$ python -q
>>> import numpy as np
>>> np.set_printoptions(precision=2, suppress=True, linewidth=140, sign=" ")
>>> tidy = lambda a: np.round(a, 2) + 0
>>> m1 = np.load("dump.npy")
>>> print(m1)
[[ 0  1  0  0]
 [ 1  0  0  0]
 [ 0  0  0  0]
 [ 0  0  0  0]]
>>> # columns 2 and 3 are equal
>>> print(m1 @ m1)
[[ 1  0  0  0]
 [ 0  1  0  0]
 [ 0  0  0  0]
 [ 0  0  0  0]]
>>> Uu, s, Vh = np.linalg.svd(m1)
>>> print(s)
[ 1.  1.  0.  0.]
>>> other = Uu[:, :2] @ np.diag(s[:2]) @ Vh[:2]
>>> print(np.linalg.matrix_rank(other))
2
>>> rk = np.linalg.matrix_rank(m1)
>>> print(rk)
2
>>> null = np.linalg.svd(m1)[2][rk:].T
>>> print(null @ null.T)
[[ 0.  0.  0.  0.]
 [ 0.  0.  0.  0.]
 [ 0.  0.  1.  0.]
 [ 0.  0.  0.  1.]]
>>> print(np.linalg.matrix_rank(m1.T @ m1), np.linalg.matrix_rank(m1 @ m1.T))
2 2
>>> print([int(np.linalg.matrix_rank(np.delete(m1, i, axis=0))) for i in range(4)])
[1, 1, 2, 2]
>>> print(m1 @ null)
[[ 0.  0.]
 [ 0.  0.]
 [ 0.  0.]
 [ 0.  0.]]
>>> print(np.allclose(m1 @ null, 0))
True
>>> print([int(np.linalg.matrix_rank(m1[:, :j + 1])) for j in range(4)])
[1, 2, 2, 2]
>>> print(m1.T @ m1)
[[ 1  0  0  0]
 [ 0  1  0  0]
 [ 0  0  0  0]
 [ 0  0  0  0]]
>>> print(tidy(np.linalg.svd(m1, compute_uv=False)))
[ 1.  1.  0.  0.]
>>> print(tidy(np.trace(np.linalg.pinv(m1) @ m1)))
2.0
>>> u = np.array([2, 2, -2, 1, 2, 2, 1, 1, 1, 2, 2, 2, 1])
>>> v = np.array([-2, 1, 2, 1, 2, 0, 2, -1, -2, 1, 2, 0, -1])
>>> arr = u[:, None] + v[None, :]
>>> print(arr)
[[ 0  3  4  3  4  2  4  1  0  3  4  2  1]
 [ 0  3  4  3  4  2  4  1  0  3  4  2  1]
 [-4 -1  0 -1  0 -2  0 -3 -4 -1  0 -2 -3]
 [-1  2  3  2  3  1  3  0 -1  2  3  1  0]
 [ 0  3  4  3  4  2  4  1  0  3  4  2  1]
 [ 0  3  4  3  4  2  4  1  0  3  4  2  1]
 [-1  2  3  2  3  1  3  0 -1  2  3  1  0]
 [-1  2  3  2  3  1  3  0 -1  2  3  1  0]
 [-1  2  3  2  3  1  3  0 -1  2  3  1  0]
 [ 0  3  4  3  4  2  4  1  0  3  4  2  1]
 [ 0  3  4  3  4  2  4  1  0  3  4  2  1]
 [ 0  3  4  3  4  2  4  1  0  3  4  2  1]
 [-1  2  3  2  3  1  3  0 -1  2  3  1  0]]
>>> # rows and columns are dependent
>>> print([round(float(x), 2) for x in np.linalg.svd(arr, compute_uv=False)[:3]])
[30.94, 8.4, 0.0]
>>> print(np.linalg.matrix_rank(arr, rtol=0.1))
2
>>> print(np.argsort(-np.linalg.norm(arr, axis=0).round(6), kind="stable")[:3])
[ 2  4  6]
>>> print(np.linalg.cond(arr) > 100)
True
>>> print(tidy(np.linalg.norm(arr, 2) / np.linalg.norm(arr)))
0.97
